$ python -q
>>> import numpy as np
>>> import numpy.linalg as la
>>> np.set_printoptions(precision=3, suppress=True, linewidth=140)
>>> rd = lambda a: np.round(a, 3) + 0
>>> F = np.loadtxt("layer3.csv", delimiter=",")
>>> F
array([[-0.635, -0.149, -0.478, -0.537, -0.999, -0.998],
       [-0.978,  0.159, -0.943,  0.859, -0.827, -0.696],
       [ 0.818, -0.837, -0.197, -0.834, -0.188, -0.319],
       [-0.994,  0.74 , -0.915,  0.963, -0.843, -0.67 ],
       [ 0.701, -0.354,  0.345, -0.515,  0.47 ,  0.354],
       [-0.994,  0.623, -0.947,  0.965, -0.701, -0.454],
       [ 0.976, -0.611,  0.821, -0.887,  0.837,  0.701],
       [ 0.994,  0.139,  0.993, -0.967,  0.02 , -0.254],
       [-1.   ,  0.991, -0.975,  1.   ,  0.485,  0.804],
       [ 0.11 ,  0.47 ,  0.551,  0.09 ,  0.1  ,  0.1  ],
       [-0.462,  0.814,  0.551,  0.782,  0.869,  0.864],
       [ 0.995,  0.446,  0.993, -0.67 ,  0.999,  0.998],
       [-0.04 , -0.706, -0.675, -0.578, -0.914, -0.896],
       [-0.824,  0.843,  0.254,  0.77 , -0.462, -0.291],
       [-0.954,  0.647, -0.604,  0.701, -0.98 , -0.956],
       [-0.883,  0.766, -0.254,  0.894,  0.551,  0.629],
       [ 0.998, -0.977,  0.578, -0.988,  0.94 ,  0.827],
       [ 0.992,  0.874,  0.999, -0.686,  0.99 ,  0.977],
       [-0.941,  0.879, -0.291,  0.97 ,  0.933,  0.943],
       [ 0.879, -0.883, -0.04 , -0.958, -0.962, -0.963],
       [-0.998,  0.955, -0.686,  0.97 , -0.992, -0.971],
       [ 0.999, -0.945,  0.93 , -0.991,  0.983,  0.939],
       [ 0.984, -0.883,  0.664, -0.98 , -0.647, -0.757],
       [-0.701, -0.68 , -0.894, -0.319, -0.986, -0.977],
       [-0.572, -0.572, -0.827,  0.   , -0.753, -0.696],
       [-0.969,  0.623, -0.8  ,  0.925, -0.159,  0.08 ],
       [ 0.04 , -0.565, -0.578, -0.09 ,  0.371,  0.319],
       [ 0.898, -0.8  ,  0.197, -0.887, -0.254, -0.397],
       [-0.999,  0.997, -0.197,  0.998, -0.273,  0.235],
       [ 0.977,  0.188,  0.967, -0.731,  0.969,  0.934],
       [ 0.965, -0.578,  0.8  , -0.9  ,  0.454,  0.226],
       [-0.986,  0.493, -0.94 ,  0.974,  0.731,  0.804],
       [-0.08 , -0.922, -0.938, -0.397, -0.139, -0.178],
       [ 0.999, -0.438,  0.991, -0.965,  0.993,  0.976],
       [-0.264,  0.837,  0.778,  0.397, -0.336, -0.245]])
>>> Q, evecs = la.qr(F[:, :3])[0], la.qr(F[:, 3:])[0]
>>> sig = la.svd(Q.T @ evecs, compute_uv=False)
>>> print(rd(la.norm(Q @ Q.T - evecs @ evecs.T, 2)))
0.997
>>> rd(sig)
array([0.97 , 0.544, 0.078])
>>> u = np.array([2, -2])
>>> rd(np.cross(F[11, :3], F[33, :3]))
array([ 0.877,  0.006, -0.881])
>>> rd(np.polyval(u, F[11]))
array([-0.01 , -1.108, -0.014, -3.34 , -0.002, -0.004])
>>> data = np.load("block5.npy")
>>> print(data)
[[ 2 -1  2 -1 -1 -2 -2 -2  2]
 [-1  2 -1  2 -1 -1 -2 -2 -2]
 [ 2 -1  2 -1  2 -1 -1 -2 -2]
 [-1  2 -1  2 -1  2 -1 -1 -2]
 [-1 -1  2 -1  2 -1  2 -1 -1]
 [-2 -1 -1  2 -1  2 -1  2 -1]
 [-2 -2 -1 -1  2 -1  2 -1  2]
 [-2 -2 -2 -1 -1  2 -1  2 -1]
 [ 2 -2 -2 -2 -1 -1  2 -1  2]]
>>> U, sig, Vh = la.svd(data, full_matrices=False)
>>> print(U.shape, sig.shape, Vh.shape)
(9, 9) (9,) (9, 9)
>>> (sig > 1e-8).sum()
np.int64(9)
>>> rd(Vh @ Vh.T)
array([[1., 0., 0., 0., 0., 0., 0., 0., 0.],
       [0., 1., 0., 0., 0., 0., 0., 0., 0.],
       [0., 0., 1., 0., 0., 0., 0., 0., 0.],
       [0., 0., 0., 1., 0., 0., 0., 0., 0.],
       [0., 0., 0., 0., 1., 0., 0., 0., 0.],
       [0., 0., 0., 0., 0., 1., 0., 0., 0.],
       [0., 0., 0., 0., 0., 0., 1., 0., 0.],
       [0., 0., 0., 0., 0., 0., 0., 1., 0.],
       [0., 0., 0., 0., 0., 0., 0., 0., 1.]])
>>> np.allclose(U * sig @ Vh, data)
True
>>> print(rd(U.T @ U))
[[1. 0. 0. 0. 0. 0. 0. 0. 0.]
 [0. 1. 0. 0. 0. 0. 0. 0. 0.]
 [0. 0. 1. 0. 0. 0. 0. 0. 0.]
 [0. 0. 0. 1. 0. 0. 0. 0. 0.]
 [0. 0. 0. 0. 1. 0. 0. 0. 0.]
 [0. 0. 0. 0. 0. 1. 0. 0. 0.]
 [0. 0. 0. 0. 0. 0. 1. 0. 0.]
 [0. 0. 0. 0. 0. 0. 0. 1. 0.]
 [0. 0. 0. 0. 0. 0. 0. 0. 1.]]
>>> rd(sig / sig[0])
array([1.   , 0.79 , 0.587, 0.463, 0.393, 0.336, 0.168, 0.156, 0.149])
